In [1]: import numpy as np

In [2]: from numpy import linalg as LA

In [3]: np.set_printoptions(precision=2, suppress=True, linewidth=100)

In [4]: J = np.load("data.npy")

In [5]: J
Out[5]: 
array([[-1.,  1.,  0.,  0.,  0.,  0.,  0.,  0.,  0.,  0.],
       [ 0., -1.,  1.,  0.,  0.,  0.,  0.,  0.,  0.,  0.],
       [ 0.,  0., -1.,  1.,  0.,  0.,  0.,  0.,  0.,  0.],
       [ 0.,  0.,  0., -1.,  1.,  0.,  0.,  0.,  0.,  0.],
       [ 0.,  0.,  0.,  0., -1.,  1.,  0.,  0.,  0.,  0.],
       [ 0.,  0.,  0.,  0.,  0., -1.,  1.,  0.,  0.,  0.],
       [ 0.,  0.,  0.,  0.,  0.,  0., -1.,  1.,  0.,  0.],
       [ 0.,  0.,  0.,  0.,  0.,  0.,  0., -1.,  1.,  0.],
       [ 0.,  0.,  0.,  0.,  0.,  0.,  0.,  0., -1.,  1.],
       [ 0.,  0.,  0.,  0.,  0.,  0.,  0.,  0.,  0., -1.]])

In [6]: rng = np.random.default_rng(25)

In [7]: other = J + rng.integers(-2, 3, (10, 9)) @ rng.integers(-2, 3, (9, 10))

In [8]: other
Out[8]: 
array([[  2.,  11.,  -4.,  -1.,  -5.,   4.,   5.,  -4., -13.,   2.],
       [ -5.,  -8.,  -8.,   4.,   2.,  14.,  -4.,  -2.,  -8.,   4.],
       [-14.,  -9.,   8.,   2.,   9.,   4.,   3.,   5., -12.,  -3.],
       [  2.,  -4.,   7.,  -1.,   6.,  -6.,  -2.,   2.,   5.,  -9.],
       [ -3.,   4.,   3.,   3.,  -3.,  -1.,   6.,   1.,  -7.,   1.],
       [  6.,  -2.,  -2.,   4.,  -8.,  -7.,  -2.,  -5.,   8.,  -3.],
       [ -5.,   1.,  -3.,   7.,   1.,   8.,  -2.,   4., -17.,   7.],
       [ -9.,   5.,   3.,  -7.,  12.,   4.,  10.,   6.,   2.,   4.],
       [  9.,   3.,   9.,  -5.,   0., -10.,   4.,  -4.,   3., -16.],
       [ -8.,   2.,  -4.,   1.,   2.,   8.,   3.,   4.,  -7.,  10.]])

In [9]: LA.matrix_rank(other - J, tol=1e-8)
Out[9]: np.int64(9)

In [10]: np.round(LA.svd(other - J, compute_uv=False), 2) + 0
Out[10]: array([45.64, 30.07, 22.75, 20.34, 11.55,  6.62,  3.95,  0.64,  0.09,  0.  ])

In [11]: np.sort(np.abs(LA.eigvals(other)))
Out[11]: array([ 0.6 ,  2.22,  3.11,  4.25,  4.25,  8.71, 10.56, 19.85, 19.85, 21.9 ])

In [12]: LA.matrix_power(other, 4)
Out[12]: 
array([[ 130240.,   87393.,   27237.,  -83197.,  -23395.,  -53935.,   31083.,  -68258.,   12384.,
        -125433.],
       [   -907.,    7459.,  -24547.,   22622.,  -34968.,   52255.,   -4043.,  -35547., -121115.,
          -4489.],
       [-130877.,  -30153.,   92256.,    6900.,  100303.,   23497.,   68659.,   78868.,  -89714.,
          -1202.],
       [ -69115.,  -44987.,    6177.,   30642.,   27400.,     349.,   -5957.,   49695.,   39145.,
          58609.],
       [   -443.,   20672.,   55560.,  -37964.,   44668.,  -18914.,   40442.,   12934.,  -13347.,
         -54566.],
       [   5551.,  -19350.,  -45997.,   28554.,  -32241.,   28124.,  -40442.,  -16219.,  -15592.,
          32473.],
       [  -2224.,   25944.,   39016.,  -25031.,   28099.,   13166.,   38505.,   -4258.,  -79168.,
         -52647.],
       [ -17573.,   10388.,   56256.,  -30654.,   46372.,  -53020.,   44195.,   38835.,   77569.,
         -16989.],
       [  25988.,    4912.,   15723.,  -22761.,    3638.,  -57008.,    1173.,    8607.,  106473.,
          -9822.],
       [   3666.,   22767.,   27569.,  -21242.,   18482.,    1591.,   30096.,   -2696.,  -39434.,
         -36742.]])

In [13]: np.allclose(other @ other.T, other.T @ other)
Out[13]: False

In [14]: x = np.array([-3, -9, -8, -8, -4, 8, -9, 7, 3, 2])

In [15]: J @ np.ones(10)
Out[15]: array([ 0.,  0.,  0.,  0.,  0.,  0.,  0.,  0.,  0., -1.])

In [16]: (J @ x).argmax()
Out[16]: np.int64(6)

In [17]: J @ (2 * x)
Out[17]: array([-12.,   2.,   0.,   8.,  24., -34.,  32.,  -8.,  -2.,  -4.])

In [18]: LA.norm(J @ x) <= LA.norm(J, 2) * LA.norm(x) + 1e-9
Out[18]: np.True_

In [19]: np.einsum("ij,j->i", J, x)
Out[19]: array([ -6.,   1.,   0.,   4.,  12., -17.,  16.,  -4.,  -1.,  -2.])

In [20]: J @ np.eye(10)[0]
Out[20]: array([-1.,  0.,  0.,  0.,  0.,  0.,  0.,  0.,  0.,  0.])

In [21]: lab = rng.permutation(10)

In [22]: lab
Out[22]: array([2, 1, 0, 6, 7, 3, 9, 8, 5, 4])

In [23]: other = J[lab][:, lab]

In [24]: np.diag(other)
Out[24]: array([-1., -1., -1., -1., -1., -1., -1., -1., -1., -1.])

In [25]: other
Out[25]: 
array([[-1.,  0.,  0.,  0.,  0.,  1.,  0.,  0.,  0.,  0.],
       [ 1., -1.,  0.,  0.,  0.,  0.,  0.,  0.,  0.,  0.],
       [ 0.,  1., -1.,  0.,  0.,  0.,  0.,  0.,  0.,  0.],
       [ 0.,  0.,  0., -1.,  1.,  0.,  0.,  0.,  0.,  0.],
       [ 0.,  0.,  0.,  0., -1.,  0.,  0.,  1.,  0.,  0.],
       [ 0.,  0.,  0.,  0.,  0., -1.,  0.,  0.,  0.,  1.],
       [ 0.,  0.,  0.,  0.,  0.,  0., -1.,  0.,  0.,  0.],
       [ 0.,  0.,  0.,  0.,  0.,  0.,  1., -1.,  0.,  0.],
       [ 0.,  0.,  0.,  1.,  0.,  0.,  0.,  0., -1.,  0.],
       [ 0.,  0.,  0.,  0.,  0.,  0.,  0.,  0.,  1., -1.]])

In [26]: round(LA.det(other), 2), round(float(LA.det(J[lab])), 2)
Out[26]: (np.float64(1.0), -1.0)

In [27]: x = np.array([1, -1, -4, 2, -2, 3, -4, 0, 2, 0])

In [28]: rhs = other @ x

In [29]: rhs
Out[29]: array([ 2.,  2.,  3., -4.,  2., -3.,  4., -4.,  0.,  2.])

In [30]: LA.solve(other, rhs)
Out[30]: array([ 1., -1., -4.,  2., -2.,  3., -4., -0.,  2., -0.])

In [31]: LA.solve(other, other[:, 8])
Out[31]: array([-0., -0., -0., -0., -0., -0., -0., -0.,  1., -0.])

In [32]: LA.solve(other.T, other[7])
Out[32]: array([-0., -0., -0., -0., -0., -0., -0.,  1., -0., -0.])

In [33]: E = np.array([[2.0, -2.0, 1.0, 3.0, 2.0, -2.0, -4.0, 3.0],
    ...:     [-1.0, -2.0, 3.0, 3.0, -3.0, 3.0, 1.0, -5.0],
    ...:     [0.0, 3.0, -3.0, 1.0, 3.0, 3.0, 1.0, -3.0],
    ...:     [-3.0, -2.0, -1.0, -1.0, 1.0, 1.0, 2.0, -2.0],
    ...:     [-2.0, 1.0, 0.0, -2.0, -1.0, -3.0, -2.0, -5.0],
    ...:     [0.0, 0.0, 0.0, 0.0, 0.0, 0.0, -2.0, 1.0],
    ...:     [0.0, 0.0, 0.0, 0.0, 0.0, 2.0, 0.0, -2.0],
    ...:     [0.0, 0.0, 0.0, 0.0, 0.0, -1.0, -1.0, -2.0]])

In [34]: f = np.array([2, -5, -4, -5, 3, -3, 0, -1])

In [35]: other = E + np.outer(f, np.eye(8)[3])

In [36]: LA.matrix_rank(other - E)
Out[36]: np.int64(1)

In [37]: other
Out[37]: 
array([[ 2., -2.,  1.,  5.,  2., -2., -4.,  3.],
       [-1., -2.,  3., -2., -3.,  3.,  1., -5.],
       [ 0.,  3., -3., -3.,  3.,  3.,  1., -3.],
       [-3., -2., -1., -6.,  1.,  1.,  2., -2.],
       [-2.,  1.,  0.,  1., -1., -3., -2., -5.],
       [ 0.,  0.,  0., -3.,  0.,  0., -2.,  1.],
       [ 0.,  0.,  0.,  0.,  0.,  2.,  0., -2.],
       [ 0.,  0.,  0., -1.,  0., -1., -1., -2.]])

In [38]: f = np.array([-2, -2, 2])

In [39]: np.correlate(E[7], E[4], "full")
Out[39]: array([ 0.,  0.,  0.,  0.,  0.,  5.,  7., 15.,  8.,  9.,  4.,  3.,  1.,  0.,  4.])

In [40]: np.cross(E[7, :3], E[4, :3])
Out[40]: array([ 0., -0.,  0.])

In [41]: F = np.loadtxt("case4.csv", delimiter=",")

In [42]: F
Out[42]: 
array([[ 1.2,  1.4, -0.3,  1.2,  0.4, -0.4,  1.1, -0.8,  1.7,  0.4],
       [-0.7, -0.3,  0.4, -0.1, -0.8, -1.3, -2.1,  0.4, -1.2,  0.5],
       [-0.3, -1.3, -0.2, -0.4, -0.6, -0.7,  1.3,  1.3, -0.1, -0.8],
       [ 1.4, -0.5,  2.2,  1.7, -0.5,  0. ,  0. ,  0.3, -0.9, -0.3],
       [-2.2, -1.3,  0.9,  1.2,  1.1, -0.6,  0.5, -0.3,  0.1, -0.6],
       [-0.3, -0.4, -0.5, -2.6, -0.7,  1.3,  0.3,  1. , -0.7,  0. ],
       [-3. ,  0.2, -1.8,  1.1,  2.1, -0.6, -0.8,  1.2,  0.4, -0.2],
       [ 2.3, -0.3, -0.4, -0.6,  1.1,  0. , -0.1,  0.9,  0. ,  0.4],
       [ 0. ,  0.2,  0. , -0.6, -0.9, -0.6,  0.3,  0.2, -1.4, -0.8],
       [ 0.1, -1.1,  1.6, -1.6,  0.4,  1.3,  0.7,  1.2, -0.5, -1.4],
       [ 0. , -0.5,  2.5, -0.2,  0.5,  0.5,  1.3,  0.4, -0.3,  1.3],
       [-0.6, -1.1,  0.6,  0.4,  0.6,  0.8,  0.3,  0.5, -0.7, -0.6],
       [ 0.8,  0.9,  0. ,  0.3,  2. , -0.6,  1.1,  0.4, -0.2,  1.7],
       [ 2.7,  0.9, -0.3, -0.5,  0.7,  0.8,  1.2,  2. ,  0.3,  0.2],
       [ 2.4,  0.7, -0.8, -0.2, -1.9,  1.9,  0.5, -1.5, -0.9, -0.6],
       [-1.3, -1.2, -0.6, -0.1, -0.3, -0.7,  0.7, -0.6, -1.1, -0.2],
       [ 0.8,  1.2,  0.4, -0.3,  1. ,  0. ,  2.3, -2.2,  0.7, -0.1],
       [-0.5,  0.4,  0.3,  0.6,  0.4,  1.3, -0.8, -1.6, -0.5, -0.3],
       [ 0.8, -0.3, -1.2, -0.1,  0.2, -0.2, -0.7, -0.5, -0.6,  0.1],
       [ 0.9, -0.1,  0.9, -0.1,  0.6, -0.5,  0.9,  0.4,  0. ,  0.2],
       [-1.5, -1.9, -1. , -1.4, -0.1,  1.7, -0.2,  0.5,  0.4, -1.2],
       [-1. ,  1. , -0.7,  0.4,  0.7,  0.9, -0.3, -0.2,  0.6,  1.6],
       [-1.7, -0.2,  1.2,  0.1, -0.9,  0. ,  0.6,  1.2, -1.3,  0.8],
       [ 1.6,  0.8,  1.9,  0.5, -0.2,  1. ,  1.8, -1.5,  1.3, -0.7],
       [ 0.7, -2.3, -2. , -0.9,  2.2,  0.8,  0.4,  0.1,  0. , -1.2],
       [ 1.4, -0.5, -0.3,  0.3,  0.5, -0.7,  1.2, -1.2, -0.9, -1.4],
       [ 0.1,  0.1,  1. ,  1.5,  0.1,  0. , -0.5, -0.4, -0.8, -1.8],
       [-1.2, -0.3, -1.6,  0.3, -0.8, -0.3,  0.2, -0.6,  1.6,  0.7],
       [-0.3, -0.3,  0.9,  1.6, -0.4, -2. , -1.1,  0.3,  1.7,  1.7],
       [-0.5, -1.2, -0.9,  2.3, -0.2, -0.8,  0.1,  0.4,  2.1,  1.9],
       [ 0.3, -0.3, -0.5, -0.6, -0.1,  1.9,  0.1, -1.1, -1.2,  0.7],
       [ 0.2, -0.1, -0.2, -0.2,  0. ,  1.6, -0.6, -1.1,  1.1,  1.3],
       [ 1.5,  0.6, -6.9,  0.6,  1.8,  0.6, -2.1, -2.7,  2.1, -2.1],
       [ 0.7, -0.6, -2.9, -1.4,  0.2,  0.1,  0.3,  1. , -0.8,  0. ]])

In [43]: lab = F[:, 0] > np.median(F[:, 0])

In [44]: f = F[lab].mean(axis=0) - F[~lab].mean(axis=0)

In [45]: f
Out[45]: array([ 2.06,  0.6 , -0.77, -0.16,  0.49,  0.38,  0.43, -0.74,  0.2 , -0.12])

In [46]: np.argsort(-np.abs(f).round(6), kind="stable")
Out[46]: array([0, 2, 7, 1, 4, 6, 5, 8, 3, 9])

In [47]: lab.astype(int)
Out[47]: 
array([1, 0, 0, 1, 0, 0, 0, 1, 0, 0, 0, 0, 1, 1, 1, 0, 1, 0, 1, 1, 0, 0, 0, 1, 1, 1, 0, 0, 0, 0, 1,
       1, 1, 1])

In [48]: Ac = (F - F.mean(axis=0)) / F.std(axis=0)

In [49]: np.argwhere(np.abs(Ac) > 2)
Out[49]: 
array([[ 1,  6],
       [ 5,  3],
       [ 6,  0],
       [ 6,  4],
       [14,  4],
       [16,  6],
       [24,  1],
       [24,  4],
       [28,  5],
       [29,  3],
       [29,  8],
       [32,  2],
       [32,  6],
       [32,  7],
       [32,  8],
       [32,  9]])

In [50]: Ac.std(axis=0)
Out[50]: array([1., 1., 1., 1., 1., 1., 1., 1., 1., 1.])

In [51]: coef = LA.lstsq(np.delete(Ac, 2, axis=1), Ac[:, 2])[0]

In [52]: coef
Out[52]: array([-0.07, -0.02,  0.47, -0.22,  0.16,  0.48,  0.21, -0.38,  0.19])

In [53]: np.abs(coef).argmax()
Out[53]: np.int64(5)

In [54]: Ac = F - F.mean(axis=0)

In [55]: U, s, VT = LA.svd(Ac, full_matrices=False)

In [56]: np.abs(U[:, 0]).argmax()
Out[56]: np.int64(32)

In [57]: LA.matrix_rank(Ac)
Out[57]: np.int64(10)

In [58]: np.round(Ac.mean(axis=0), 2) + 0
Out[58]: array([0., 0., 0., 0., 0., 0., 0., 0., 0., 0.])

In [59]: np.searchsorted(np.cumsum(s ** 2) / (s ** 2).sum(), 0.9) + 1
Out[59]: np.int64(7)

In [60]: s
Out[60]: array([10.77,  8.62,  8.12,  6.12,  5.57,  5.31,  4.34,  4.17,  3.35,  2.77])

In [61]: (np.sign(U[:, 0]) == np.sign(U[0, 0])).astype(int)
Out[61]: 
array([1, 0, 0, 0, 0, 0, 1, 1, 0, 0, 0, 0, 0, 0, 1, 0, 1, 1, 1, 0, 1, 1, 0, 0, 1, 1, 0, 1, 0, 1, 1,
       1, 1, 1])

In [62]: s ** 2 / (s ** 2).sum()
Out[62]: array([0.28, 0.18, 0.16, 0.09, 0.08, 0.07, 0.05, 0.04, 0.03, 0.02])

In [63]: VT[0] * np.sign(VT[0, np.abs(VT[0]).argmax()])
Out[63]: array([-0.13, -0.06,  0.85,  0.01, -0.19, -0.08,  0.23,  0.27, -0.24,  0.17])

In [64]: other = np.c_[F[:, :6] @ np.array([[3, 2, 2, 0, -1, 4],
    ...:     [-1, -2, -2, -2, -5, -5],
    ...:     [3, -3, 5, -1, 4, 4],
    ...:     [-1, 3, 5, 5, -3, 0],
    ...:     [0, -4, -3, 4, 4, -2],
    ...:     [-3, -5, 0, -1, 2, -2]]), np.array([1, 0, -1, 1, 0, 0, -2, -1, -1, -1, -2, 3, 0, -2, -3, 2, 3, -1, 2, -1, 2, -3, 1, -1, 2, 1, 3, -3, 1, -1, 3, -3, -2, 2])]

In [65]: other
Out[65]: 
array([[  1.3,   4.5,   2.9,   5.5, -12.2,  -3.4,   1. ],
       [  3.4,   7.4,   3.1,  -2.2,  -1.7,   4.5,   0. ],
       [  2.3,   7.3,   0.8,  -0.9,   3.4,   7.1,  -1. ],
       [  9.6,   4.3,  24.8,   5.3,   2.8,  17.9,   1. ],
       [ -2. ,  -2.3,   5.4,  12.7,  11.9,   0.3,   0. ],
       [ -3.3,  -9.8, -13.2, -15.8,   7.9,  -2.4,   0. ],
       [-13.9,  -3.1, -16.2,  15.9,  -1.3, -23.2,  -2. ],
       [  6.6,   0.2,  -3.1,   2.4,   3.8,   6.9,  -1. ],
       [  2.2,   4.4,  -0.7,  -6.4,  -4. ,   2. ,  -1. ],
       [  3.9, -15.3,   1.2,  -7.1,  20.8,   8.9,  -1. ],
       [  6.7, -11.6,  11. ,  -1. ,  16.1,  10.5,  -2. ],
       [ -1.7,  -6. ,   4.2,   5.2,  11.3,   2.7,   3. ],
       [  3. ,  -4.3,  -4.7,   8.3,   0.6,  -4.1,   0. ],
       [  4.4,  -3.8,  -2.5,  -2. ,  -2.5,   2.1,  -2. ],
       [ -1.4,   3.3,   4.1, -11.1, -12.3,   2.9,  -3. ],
       [ -2.3,   6. ,  -2.8,   2. ,   2.6,   0.4,   2. ],
       [  2.7,  -6.9,  -3.3,  -0.3,  -0.3,  -3.2,   3. ],
       [ -5.5,  -9. ,   1.5,   2.2,   2.1,  -6.2,  -1. ],
       [ -0.2,   5.7,  -4.9,   2.3,  -3.4,  -0.1,   2. ],
       [  7.1,  -0.9,   4.2,   1.7,   4.9,   7.5,  -1. ],
       [ -9.3,  -8.5, -10.9,  -4.3,  14.2,  -3.7,   2. ],
       [ -9.2,  -8. ,  -7.6,   2.6,  -3.4, -15. ,  -3. ],
       [ -1.4,  -2.7,   6.2,  -3.9,   3.6,   0.8,   1. ],
       [  6.2,  -6.8,  14.2,  -2.8,   1.7,   8.4,  -1. ],
       [ -3.1,  -3.5, -15.1,  10.1,  15.9,   0.3,   2. ],
       [  5.6,   7.1,   2.3,   5.5,  -0.4,   7.3,   1. ],
       [  1.7,   1.1,  12.2,   6.7,  -0.7,   3.7,   3. ],
       [ -7.5,   8.6,  -5.9,   0.8,  -8.4,  -7.5,  -3. ],
       [  6.5,  13.7,  13.7,   8.1,  -5. ,   8.7,   1. ],
       [ -2.9,  15.8,   9. ,  14.8,  -6.4,   2.4,  -1. ],
       [ -5.4,  -8.2,  -4. ,  -4.2,   4.4,  -2.9,   3. ],
       [ -4.5,  -7.4,  -1.4,  -2.2,   3.3,  -2.7,  -3. ],
       [-19.2,  14.1, -35.1,  15.3, -25.5, -29.4,  -2. ],
       [ -4.9,   5.8, -19.5,  -2.2,  -4.1,  -6.4,   2. ]])

In [66]: np.round(LA.lstsq(F, other[:, 0])[0], 2) + 0
Out[66]: array([ 3., -1.,  3., -1.,  0., -3.,  0.,  0.,  0.,  0.])

In [67]: LA.matrix_rank(np.c_[F, other])
Out[67]: np.int64(11)
